$ ipython --no-banner

In [1]: import numpy as np

In [2]: from numpy import linalg as LA

In [3]: np.set_printoptions(suppress=True, linewidth=120)

In [4]: rd = lambda a: np.round(a, 2) + 0

In [5]: m1 = np.load("arr.npy")

In [6]: m1
Out[6]: 
array([[ 1,  2,  1,  2],
       [-1,  2, -1,  2],
       [ 1,  2,  1,  2],
       [-1,  2, -1,  2]])

In [7]: rd(m1 @ LA.pinv(m1) @ m1)
Out[7]: 
array([[ 1.,  2.,  1.,  2.],
       [-1.,  2., -1.,  2.],
       [ 1.,  2.,  1.,  2.],
       [-1.,  2., -1.,  2.]])

In [8]: np.abs(np.diag(LA.qr(m1)[1])) > 1e-9
Out[8]: array([ True,  True, False, False])

In [9]: np.allclose(m1[:-1].T @ LA.lstsq(m1[:-1].T, m1[-1])[0], m1[-1])
Out[9]: True

In [10]: LA.matrix_rank(m1, rtol=0.1)
Out[10]: np.int64(2)

In [11]: E = np.load("a.npy")

In [12]: E
Out[12]: 
array([[-1,  2, -2],
       [ 3,  0, -2],
       [-2, -2,  3],
       [ 3,  0, -2]])

In [13]: O, r_ = LA.qr(E)

In [14]: rd(O.T @ O)
Out[14]: 
array([[1., 0., 0.],
       [0., 1., 0.],
       [0., 0., 1.]])

In [15]: np.allclose(r_.T @ r_, E.T @ E)
Out[15]: True

In [16]: rd(abs(r_[0, 0])), rd(LA.norm(E[:, 0]))
Out[16]: (np.float64(4.8), np.float64(4.8))

In [17]: rd(np.trace(O @ O.T))
Out[17]: np.float64(3.0)

In [18]: rd(O @ r_)
Out[18]: 
array([[-1.,  2., -2.],
       [ 3.,  0., -2.],
       [-2., -2.,  3.],
       [ 3.,  0., -2.]])

In [19]: rd(O)
Out[19]: 
array([[-0.21, -0.75, -0.63],
       [ 0.63,  0.09, -0.32],
       [-0.42,  0.65, -0.63],
       [ 0.63,  0.09, -0.32]])

In [20]: O = E.astype(float).copy()

In [21]: for j in range(3):
    ...:     O[:, j] -= O[:, :j] @ (O[:, :j].T @ O[:, j])
    ...:     O[:, j] /= LA.norm(O[:, j])
    ...: 

In [22]: rd(O.T @ O)
Out[22]: 
array([[1., 0., 0.],
       [0., 1., 0.],
       [0., 0., 1.]])

In [23]: x0 = np.array([-3, 0, 5])

In [24]: rhs = E @ x0

In [25]: b, lr = np.zeros(3), 1 / LA.norm(E, 2) ** 2

In [26]: for i in range(25):
    ...:     b -= lr * E.T @ (E @ b - rhs)
    ...:     if i % 5 == 0: print(i, round(LA.norm(E @ b - rhs), 2))
    ...: 
0 0.79
5 0.76
10 0.74
15 0.73
20 0.71

In [27]: rd(b)
Out[27]: array([-3.67, -1.24,  3.89])

In [28]: rd(LA.cond(E))
Out[28]: np.float64(16.16)

In [29]: J = np.array([[-5, 0, -1, -5], [-3, 2, 1, -3], [-3, 2, 1, -3], [-2, 3, 2, -2]])

In [30]: r = LA.matrix_rank(J)

In [31]: r
Out[31]: np.int64(2)

In [32]: N = LA.svd(J)[2][r:].T

In [33]: [int(LA.matrix_rank(np.delete(J, i, axis=0))) for i in range(4)]
Out[33]: [2, 2, 2, 2]

In [34]: rd(J @ N)
Out[34]: 
array([[0., 0.],
       [0., 0.],
       [0., 0.],
       [0., 0.]])

In [35]: [int(LA.matrix_rank(J[:, :j + 1])) for j in range(4)]
Out[35]: [1, 2, 2, 2]

In [36]: rd(N @ N.T)
Out[36]: 
array([[ 0.51,  0.05, -0.06, -0.49],
       [ 0.05,  0.39, -0.48,  0.05],
       [-0.06, -0.48,  0.6 , -0.06],
       [-0.49,  0.05, -0.06,  0.51]])

In [37]: x0 = np.array([4, 2, 0, -5])

In [38]: h = np.maximum(J @ x0, 0)

In [39]: np.maximum(J @ x0, 0) - np.maximum(-J @ x0, 0)
Out[39]: array([5, 7, 7, 8])

In [40]: np.flatnonzero(h > 1e-9)
Out[40]: array([0, 1, 2, 3])

In [41]: Uu, s, Vt = LA.svd(J)

In [42]: rd(s)
Out[42]: array([10.13,  3.92,  0.  ,  0.  ])

In [43]: np.argmax(s[:-1] / (s[1:] + 1e-6)) + 1
Out[43]: np.int64(2)

In [44]: other = Uu[:, :2] @ np.diag(s[:2]) @ Vt[:2]

In [45]: LA.matrix_rank(J, rtol=0.05)
Out[45]: np.int64(2)

In [46]: rd(LA.norm(J - other) / LA.norm(J))
Out[46]: np.float64(0.0)

In [47]: rd(other)
Out[47]: 
array([[-5.,  0., -1., -5.],
       [-3.,  2.,  1., -3.],
       [-3.,  2.,  1., -3.],
       [-2.,  3.,  2., -2.]])

In [48]: LA.matrix_rank(other)
Out[48]: np.int64(2)

In [49]: rd(LA.norm(J - other, 2)), rd(s[2])
Out[49]: (np.float64(0.0), np.float64(0.0))

In [50]: O, _ = LA.qr(np.array([[0.5, 0.5, -1.2], [1.8, -0.1, -0.9], [-0.9, -1.0, 0.6]]))

In [51]: M = 3 * O

In [52]: rd(M)
Out[52]: 
array([[-0.72,  1.14,  2.68],
       [-2.6 , -1.49, -0.07],
       [ 1.3 , -2.34,  1.35]])

In [53]: theta = np.radians(60)

In [54]: r_ = np.eye(3)

In [55]: r_[1, 1] = r_[0, 0] = np.cos(theta)

In [56]: r_[1, 0], r_[0, 1] = -np.sin(theta), np.sin(theta)

In [57]: rd(r_)
Out[57]: 
array([[ 0.5 ,  0.87,  0.  ],
       [-0.87,  0.5 ,  0.  ],
       [ 0.  ,  0.  ,  1.  ]])

In [58]: other = M @ r_.T

In [59]: rd(np.abs(other - M).max(axis=0))
Out[59]: array([2.68, 3.  , 0.  ])

In [60]: hat = np.triu(np.array([[4, 2, 3], [2, 1, 1], [4, 4, 4]]), 1) + np.eye(3)

In [61]: other = hat @ M @ LA.inv(hat)

In [62]: LA.matrix_rank(other)
Out[62]: np.int64(3)

In [63]: rd(other)
Out[63]: 
array([[-2.03, -4.82, 17.47],
       [-1.3 , -1.23,  6.41],
       [ 1.3 , -4.95,  2.39]])

In [64]: F = np.loadtxt("block8.csv", delimiter=",")

In [65]: F
Out[65]: 
array([[0., 2., 0., 0.],
       [6., 2., 0., 0.],
       [0., 0., 0., 2.],
       [0., 0., 6., 2.]])

In [66]: (F - F.T) / 2
Out[66]: 
array([[ 0., -2.,  0.,  0.],
       [ 2.,  0.,  0.,  0.],
       [ 0.,  0.,  0., -2.],
       [ 0.,  0.,  2.,  0.]])

In [67]: LA.determinant(F)
AttributeError: module 'numpy.linalg' has no attribute 'determinant'


In [68]: assert F == F.T
ValueError: The truth value of an array with more than one element is ambiguous. Use a.any() or a.all()


In [69]: np.allclose(F, F.T)
Out[69]: False

In [70]: np.allclose(F @ F.T, F.T @ F)
Out[70]: False

In [71]: u = np.array([0, -1])

In [72]: np.polyval(u, F[3])
Out[72]: array([-1., -1., -1., -1.])

In [73]: np.convolve(F[3], u)
Out[73]: array([ 0.,  0.,  0., -6., -2.])

In [74]: A = np.tril(np.array([[3, 3, 1], [3, 3, 2], [2, 2, 0]]), -1) + np.eye(3, dtype=int)

In [75]: A
Out[75]: 
array([[1, 0, 0],
       [3, 1, 0],
       [2, 2, 1]])

In [76]: other = A / LA.norm(A, axis=1, keepdims=True)

In [77]: cov = other @ other.T

In [78]: rd(cov)
Out[78]: 
array([[1.  , 0.95, 0.67],
       [0.95, 1.  , 0.84],
       [0.67, 0.84, 1.  ]])

In [79]: rd(cov[1])
Out[79]: array([0.95, 1.  , 0.84])

In [80]: mat = np.load("data.npy")

In [81]: mat
Out[81]: 
array([[ 1.18,  1.16,  0.58],
       [-0.77, -0.79, -0.43],
       [-1.17, -1.18, -0.59],
       [-0.31, -0.31, -0.16],
       [ 2.37,  2.32,  1.19],
       [ 1.84,  1.81,  0.91],
       [-3.04, -3.03, -1.55],
       [-1.2 , -1.26, -0.59],
       [-0.26, -0.31, -0.11],
       [-1.39, -1.42, -0.71],
       [ 1.78,  1.78,  0.9 ],
       [-3.31, -3.34, -1.65],
       [-0.22, -0.19, -0.13],
       [ 1.55,  1.56,  0.79],
       [-0.66, -0.71, -0.37],
       [ 2.45,  2.44,  1.22],
       [ 1.79,  1.8 ,  0.92],
       [-1.36, -1.44, -0.68],
       [ 1.12,  1.12,  0.55],
       [-0.47, -0.51, -0.25],
       [ 1.11,  1.1 ,  0.53],
       [-3.64, -3.64, -1.83],
       [ 1.82,  1.86,  0.94],
       [-1.1 , -1.12, -0.55],
       [ 0.97,  1.  ,  0.5 ]])

In [82]: rd(LA.norm(mat, 2) / LA.norm(mat))
Out[82]: np.float64(1.0)

In [83]: np.argsort(-LA.norm(mat, axis=0).round(6), kind="stable")[:3]
Out[83]: array([1, 0, 2])

In [84]: [round(float(x), 2) for x in LA.svd(mat, compute_uv=False)[:3]]
Out[84]: [12.99, 0.12, 0.08]

In [85]: LA.matrix_rank(mat, rtol=0.1)
Out[85]: np.int64(1)

In [86]: LA.cond(mat) > 100
Out[86]: np.True_

In [87]: Xc = mat - mat.mean(axis=0)

In [88]: vecs = LA.svd(Xc)[2][:1]

In [89]: other = Xc - Xc @ vecs.T @ vecs

In [90]: rd(np.cov(Xc @ vecs.T, rowvar=False))
Out[90]: np.float64(7.03)

In [91]: rd(LA.norm(other) / LA.norm(Xc))
Out[91]: np.float64(0.01)

In [92]: rd((Xc @ vecs.T).std(axis=0))
Out[92]: array([2.6])

In [93]: x0 = np.array([2, 2, 3])

In [94]: rhs = mat @ x0

In [95]: rd(LA.pinv(mat) @ mat)
Out[95]: 
array([[1., 0., 0.],
       [0., 1., 0.],
       [0., 0., 1.]])

In [96]: rd(LA.solve(mat.T @ mat, mat.T @ rhs))
Out[96]: array([2., 2., 3.])

In [97]: rng = np.random.default_rng(68)

In [98]: rhs = rhs + 0.3 * rng.normal(size=25)

In [99]: rd(rhs)
Out[99]: 
array([  6.98,  -4.15,  -6.26,  -1.72,  13.35,  10.27, -16.78,  -6.59,  -1.91,  -7.5 ,   9.98, -18.86,  -0.78,   8.8 ,
        -3.65,  13.42,   9.7 ,  -7.23,   6.29,  -2.54,   5.98, -19.76,  10.26,  -5.7 ,   5.29])

In [100]: b, *_ = LA.lstsq(mat, rhs)

In [101]: b.round()
Out[101]: array([ 7.,  0., -4.])

In [102]: rd(b)
Out[102]: array([ 7.48,  0.11, -4.06])
